In [1]: import numpy as np

In [2]: np.set_printoptions(precision=2, suppress=True, linewidth=160, legacy="1.25")

In [3]: rnd = lambda a: np.round(a, 2) + 0

In [4]: K = np.loadtxt("test13.csv", delimiter=",")

In [5]: print(rnd(K))
[[1.06 0.58 1.48 2.07]
 [0.58 1.73 2.03 1.29]
 [1.48 2.03 3.1  2.74]
 [2.07 1.29 2.74 0.1 ]]

In [6]: # symmetric

In [7]: U, sigma, vt = np.linalg.svd(K)

In [8]: print(np.argmax(sigma[:-1] / (sigma[1:] + 1e-6)) + 1)
3

In [9]: print(rnd(sigma))
[7. 2. 1. 0.]

In [10]: A2 = U[:, :3] @ np.diag(sigma[:3]) @ vt[:3]

In [11]: print(rnd(np.linalg.norm(K - A2) / np.linalg.norm(K)))
0.0

In [12]: print(np.linalg.matrix_rank(K, rtol=0.05))
3

In [13]: print(rnd(A2))
[[1.06 0.58 1.48 2.07]
 [0.58 1.73 2.03 1.29]
 [1.48 2.03 3.1  2.74]
 [2.07 1.29 2.74 0.1 ]]

In [14]: print(np.linalg.matrix_rank(A2))
3

In [15]: print(rnd(np.linalg.norm(K - A2, 2)), rnd(sigma[3]))
0.0 0.0

In [16]: J = np.load("a.npy")

In [17]: print(rnd(J))
[[-0.1   0.09 -0.35 -0.6   0.45  0.54]
 [-0.62 -0.27  0.56 -0.02 -0.21  0.43]
 [ 0.57 -0.26  0.14  0.46  0.2   0.58]
 [ 0.31 -0.1   0.67 -0.43  0.41 -0.31]
 [ 0.41 -0.28 -0.06 -0.49 -0.7   0.12]
 [ 0.15  0.87  0.31 -0.01 -0.23  0.26]]

In [18]: U, sigma, vt = np.linalg.svd(J, full_matrices=False)

In [19]: print(rnd(vt @ vt.T))
[[1. 0. 0. 0. 0. 0.]
 [0. 1. 0. 0. 0. 0.]
 [0. 0. 1. 0. 0. 0.]
 [0. 0. 0. 1. 0. 0.]
 [0. 0. 0. 0. 1. 0.]
 [0. 0. 0. 0. 0. 1.]]

In [20]: print(np.allclose(U * sigma @ vt, J))
True

In [21]: print(rnd(U.T @ U))
[[1. 0. 0. 0. 0. 0.]
 [0. 1. 0. 0. 0. 0.]
 [0. 0. 1. 0. 0. 0.]
 [0. 0. 0. 1. 0. 0.]
 [0. 0. 0. 0. 1. 0.]
 [0. 0. 0. 0. 0. 1.]]

In [22]: rng = np.random.default_rng(4302)

In [23]: labels = rng.permutation(6)

In [24]: print(labels)
[2 0 5 3 1 4]

In [25]: A2 = J[labels][:, labels]

In [26]: print(rnd(A2))
[[ 0.14  0.57  0.58  0.46 -0.26  0.2 ]
 [-0.35 -0.1   0.54 -0.6   0.09  0.45]
 [ 0.31  0.15  0.26 -0.01  0.87 -0.23]
 [ 0.67  0.31 -0.31 -0.43 -0.1   0.41]
 [ 0.56 -0.62  0.43 -0.02 -0.27 -0.21]
 [-0.06  0.41  0.12 -0.49 -0.28 -0.7 ]]

In [27]: print(rnd(np.trace(A2)))
-1.1

In [28]: print(rnd(np.sort(np.abs(np.linalg.eigvals(A2)))))
[1. 1. 1. 1. 1. 1.]

In [29]: print(rnd(np.diag(A2)))
[ 0.14 -0.1   0.26 -0.43 -0.27 -0.7 ]

In [30]: A2 = J / np.sqrt((J ** 2).mean(axis=1, keepdims=True))

In [31]: print(np.linalg.matrix_rank(J - J.mean(axis=1, keepdims=True)))
5

In [32]: print(np.linalg.matrix_rank(A2) == np.linalg.matrix_rank(J))
True

In [33]: t3 = np.stack([K, 2 * K, K[::-1]])

In [34]: print((t3 @ K.T).shape)
(3, 4, 4)

In [35]: print(np.linalg.matrix_rank(t3))
[3 3 3]

In [36]: print(rnd(np.einsum("bij,cij->bc", t3, t3)))
[[ 54.   108.    42.87]
 [108.   216.    85.74]
 [ 42.87  85.74  54.  ]]

In [37]: A = np.array([[-8, -4, 9], [5, 8, -6], [6, -9, -4], [8, 8, 3], [0, -9, 3]])

In [38]: A[-1] = A[0] + 3 * A[1]

In [39]: print(A)
[[-8 -4  9]
 [ 5  8 -6]
 [ 6 -9 -4]
 [ 8  8  3]
 [ 7 20 -9]]

In [40]: O, Rm = np.linalg.qr(A)

In [41]: print(O.shape, Rm.shape)
(5, 3) (3, 3)

In [42]: print(rnd(O.T @ O))
[[1. 0. 0.]
 [0. 1. 0.]
 [0. 0. 1.]]

In [43]: x0 = np.array([-2, 1, 0])

In [44]: target = A @ x0

In [45]: beta, lr = np.zeros(3), 1 / np.linalg.norm(A, 2) ** 2

In [46]: for i in range(60):
    ...:     beta -= lr * A.T @ (A @ beta - target)
    ...:     if i % 10 == 0: print(i, round(np.linalg.norm(A @ beta - target), 2))
    ...: 
0 21.13
10 4.92
20 2.09
30 0.92
40 0.41
50 0.18

In [47]: print(rnd(beta))
[-1.99  1.    0.01]

In [48]: r0, r1 = A[4], A[0]

In [49]: print(r0 @ r1)
-217

In [50]: pr = (r0 @ r1) / (r0 @ r0) * r0

In [51]: print(rnd(np.linalg.norm(r0 + r1) ** 2 + np.linalg.norm(r0 - r1) ** 2))
1382.0

In [52]: print(np.outer(r0, r1))
[[ -56  -28   63]
 [-160  -80  180]
 [  72   36  -81]]

In [53]: print(rnd(r1 - pr))
[-5.13  4.19  5.32]

In [54]: labels = rng.permutation(3)

In [55]: A2 = A[:, labels] * rng.choice([-1, 1], 3)

In [56]: print(A2)
[[ 9 -4  8]
 [-6  8 -5]
 [-4 -9 -6]
 [ 3  8 -8]
 [-9 20 -7]]

In [57]: U, _, vt = np.linalg.svd(A.T @ A2)

In [58]: print(labels)
[2 1 0]

In [59]: A2 = A / np.linalg.norm(A, axis=1, keepdims=True)

In [60]: G = A2 @ A2.T

In [61]: print(np.argwhere(np.triu(np.abs(G) > 0.95, 1)))
[[1 4]]

In [62]: print(rnd(G))
[[ 1.   -0.89 -0.33 -0.46 -0.74]
 [-0.89  1.   -0.14  0.66  0.97]
 [-0.33 -0.14  1.   -0.27 -0.38]
 [-0.46  0.66 -0.27  1.    0.7 ]
 [-0.74  0.97 -0.38  0.7   1.  ]]

In [63]: W0 = np.load("layer9.npy")

In [64]: print(W0)
[[ 3  3  3  3  3]
 [ 3  6  6  6  6]
 [ 3  6  9  9  9]
 [ 3  6  9 12 12]
 [ 3  6  9 12 15]]

In [65]: L = np.linalg.cholesky(W0)

In [66]: print(rnd(np.prod(np.diag(L)) ** 2), rnd(np.linalg.det(W0)))
243.0 243.0

In [67]: print(np.linalg.eigvalsh(W0).min() > 0)
True

In [68]: O, Rm = np.linalg.qr(W0)

In [69]: print(rnd(abs(Rm[0, 0])), rnd(np.linalg.norm(W0[:, 0])))
6.71 6.71

In [70]: print(np.allclose(Rm.T @ Rm, W0.T @ W0))
True

In [71]: print(O.shape, Rm.shape)
(5, 5) (5, 5)

In [72]: U, sigma, vt = np.linalg.svd(W0, full_matrices=False)

In [73]: print(rnd(U.T @ U))
[[1. 0. 0. 0. 0.]
 [0. 1. 0. 0. 0.]
 [0. 0. 1. 0. 0.]
 [0. 0. 0. 1. 0.]
 [0. 0. 0. 0. 1.]]

In [74]: print(U.shape, sigma.shape, vt.shape)
(5, 5) (5,) (5, 5)

In [75]: print(rnd(np.cumsum(sigma ** 2) / np.sum(sigma ** 2)))
[0.98 1.   1.   1.   1.  ]

In [76]: print(np.allclose(U * sigma @ vt, W0))
True

In [77]: print(rnd(vt @ vt.T))
[[1. 0. 0. 0. 0.]
 [0. 1. 0. 0. 0.]
 [0. 0. 1. 0. 0.]
 [0. 0. 0. 1. 0.]
 [0. 0. 0. 0. 1.]]

In [78]: print(rnd(np.abs(vt[0])))
[0.17 0.33 0.46 0.55 0.6 ]

In [79]: print(np.abs(U[:, 0]).round(6).argmax())
4

In [80]: print(np.linalg.matrix_power(W0, 2))
[[ 45  81 108 126 135]
 [ 81 153 207 243 261]
 [108 207 288 342 369]
 [126 243 342 414 450]
 [135 261 369 450 495]]

In [81]: print(rnd(np.abs(np.linalg.eigvals(W0)).max()))
37.03

In [82]: print(rnd(np.linalg.det(W0)))
243.0

In [83]: evals, evecs = np.linalg.eigh(W0)

In [84]: x0 = np.array([0, 1, 4, 2, 3])

In [85]: print((np.sign(evecs[:, -1].round(6)) == np.sign(evecs[0, -1].round(6))).astype(int))
[1 1 1 1 1]

In [86]: print(rnd(np.linalg.eigvalsh(W0[1:, 1:])))
[ 0.87  1.4   3.72 36.02]

In [87]: print(np.abs(W0).sum(axis=1).max(), rnd(np.abs(evals).max()))
45 37.03

In [88]: print(x0 @ W0 @ x0)
945

In [89]: ang = rng.uniform(0, 2 * np.pi, 15)

In [90]: O, _ = np.linalg.qr(np.array([[-0.7, -0.8], [0.2, 0.7], [-2.5, 0.9]]))

In [91]: M = 5 * np.c_[np.cos(ang), np.sin(ang)] @ O.T

In [92]: print(rnd(M))
[[-0.58 -0.2  -4.96]
 [-4.03  2.96  0.02]
 [ 3.99 -2.79  1.12]
 [ 4.01 -2.97 -0.22]
 [-4.    2.98  0.39]
 [-4.03  2.87 -0.73]
 [ 2.01 -1.99 -4.12]
 [ 3.1  -2.64 -2.9 ]
 [-0.56  1.02  4.86]
 [-3.26  2.72  2.63]
 [-2.79  2.46  3.34]
 [-2.15  1.03 -4.39]
 [-2.12  1.   -4.42]
 [-3.85  2.97  1.18]
 [ 2.15 -1.02  4.4 ]]

In [93]: Xs = M - M.mean(axis=0)

In [94]: evecs = np.linalg.svd(Xs)[2][:2]

In [95]: A2 = Xs - Xs @ evecs.T @ evecs

In [96]: print(rnd(np.linalg.norm(A2) / np.linalg.norm(Xs)))
0.0

In [97]: print(rnd((Xs @ evecs.T).std(axis=0)))
[3.78 3.11]

In [98]: U, sigma, vt = np.linalg.svd(M)

In [99]: print(rnd(sigma))
[15.02 12.23  0.  ]

In [100]: print(np.argmax(sigma[:-1] / (sigma[1:] + 1e-6)) + 1)
2

In [101]: A2 = U[:, :2] @ np.diag(sigma[:2]) @ vt[:2]

In [102]: print(rnd(np.abs(M - A2).max()))
0.0

In [103]: print(np.linalg.matrix_rank(A2))
2

In [104]: print(rnd(np.linalg.norm(M - A2) / np.linalg.norm(M)))
0.0

In [105]: print(np.linalg.matrix_rank(M, rtol=0.05))
2

In [106]: print(np.linalg.cond(M) > 100)
True

In [107]: print(np.argsort(-np.linalg.norm(M, axis=0).round(6), kind="stable")[:3])
[2 0 1]

In [108]: print(rnd(np.linalg.norm(M, 2) / np.linalg.norm(M)))
0.78

In [109]: D = np.linalg.norm(M[:, None] - M[None], axis=-1)

In [110]: print(D.mean(axis=1).argmax())
2

In [111]: print(np.flatnonzero(D[3] < D.mean() / 2))
[2 3 7]

In [112]: print((D + 1e9 * np.eye(15)).round(6).argmin(axis=1))
[12  4  3  2  1  1  7  6 10 10  9 12 11  4  8]

In [113]: print(rnd(np.linalg.norm(M, axis=1)))
[5. 5. 5. 5. 5. 5. 5. 5. 5. 5. 5. 5. 5. 5. 5.]

In [114]: print(D.shape)
(15, 15)

In [115]: print(D[3].round(6).argsort(kind="stable")[:4])
[3 2 7 6]

In [116]: feats = np.diag(5 * np.array([2, 1, 3, -1, -2, -1])) + np.array([[0, 1, -1, -1, 2, -1],
     ...:     [1, 0, -2, 3, -2, 0],
     ...:     [-3, -1, 2, -1, 3, 1],
     ...:     [-1, 3, 1, -1, -1, 1],
     ...:     [-3, 1, 0, 3, -3, 1],
     ...:     [3, 2, -1, 0, 0, 3]])

In [117]: print(feats)
[[ 10   1  -1  -1   2  -1]
 [  1   5  -2   3  -2   0]
 [ -3  -1  17  -1   3   1]
 [ -1   3   1  -6  -1   1]
 [ -3   1   0   3 -13   1]
 [  3   2  -1   0   0  -2]]

In [118]: r0, r1 = feats[2], feats[5]

In [119]: print(r0 @ r1)
-30

In [120]: pr = (r0 @ r1) / (r0 @ r0) * r0

In [121]: print(rnd(pr))
[ 0.29  0.1  -1.65  0.1  -0.29 -0.1 ]

In [122]: print(np.outer(r0, r1))
[[ -9  -6   3   0   0   6]
 [ -3  -2   1   0   0   2]
 [ 51  34 -17   0   0 -34]
 [ -3  -2   1   0   0   2]
 [  9   6  -3   0   0  -6]
 [  3   2  -1   0   0  -2]]

In [123]: A2 = feats / np.sqrt((feats ** 2).mean(axis=1, keepdims=True))

In [124]: print(np.linalg.matrix_rank(A2) == np.linalg.matrix_rank(feats))
True

In [125]: print(rnd(np.linalg.norm(A2, axis=1)))
[2.45 2.45 2.45 2.45 2.45 2.45]

In [126]: print(np.abs(feats).max())
17

In [127]: print(np.unravel_index(np.abs(feats).argmax(), feats.shape))
(2, 2)

In [128]: print(rnd(np.linalg.norm(feats)))
26.78

In [129]: print(np.linalg.matrix_rank(feats))
6

In [130]: print(feats.sum(axis=1))
[ 10   5  16  -3 -11   2]

In [131]: print(rnd(np.linalg.svd(feats, compute_uv=False)))
[18.41 15.01  8.83  6.88  4.95  1.63]

In [132]: print(feats - feats[0])
[[  0   0   0   0   0   0]
 [ -9   4  -1   4  -4   1]
 [-13  -2  18   0   1   2]
 [-11   2   2  -5  -3   2]
 [-13   0   1   4 -15   2]
 [ -7   1   0   1  -2  -1]]

In [133]: ang = np.radians(15)

In [134]: Rm = np.eye(6)

In [135]: Rm[4, 4] = Rm[2, 2] = np.cos(ang)

In [136]: Rm[4, 2], Rm[2, 4] = -np.sin(ang), np.sin(ang)

In [137]: print(rnd(Rm))
[[ 1.    0.    0.    0.    0.    0.  ]
 [ 0.    1.    0.    0.    0.    0.  ]
 [ 0.    0.    0.97  0.    0.26  0.  ]
 [ 0.    0.    0.    1.    0.    0.  ]
 [ 0.    0.   -0.26  0.    0.97  0.  ]
 [ 0.    0.    0.    0.    0.    1.  ]]

In [138]: A2 = feats @ Rm.T

In [139]: print(rnd(np.abs(A2 - feats).max(axis=0)))
[0.   0.   3.36 0.   4.5  0.  ]

In [140]: print(np.allclose(feats @ feats.T, A2 @ A2.T))
True
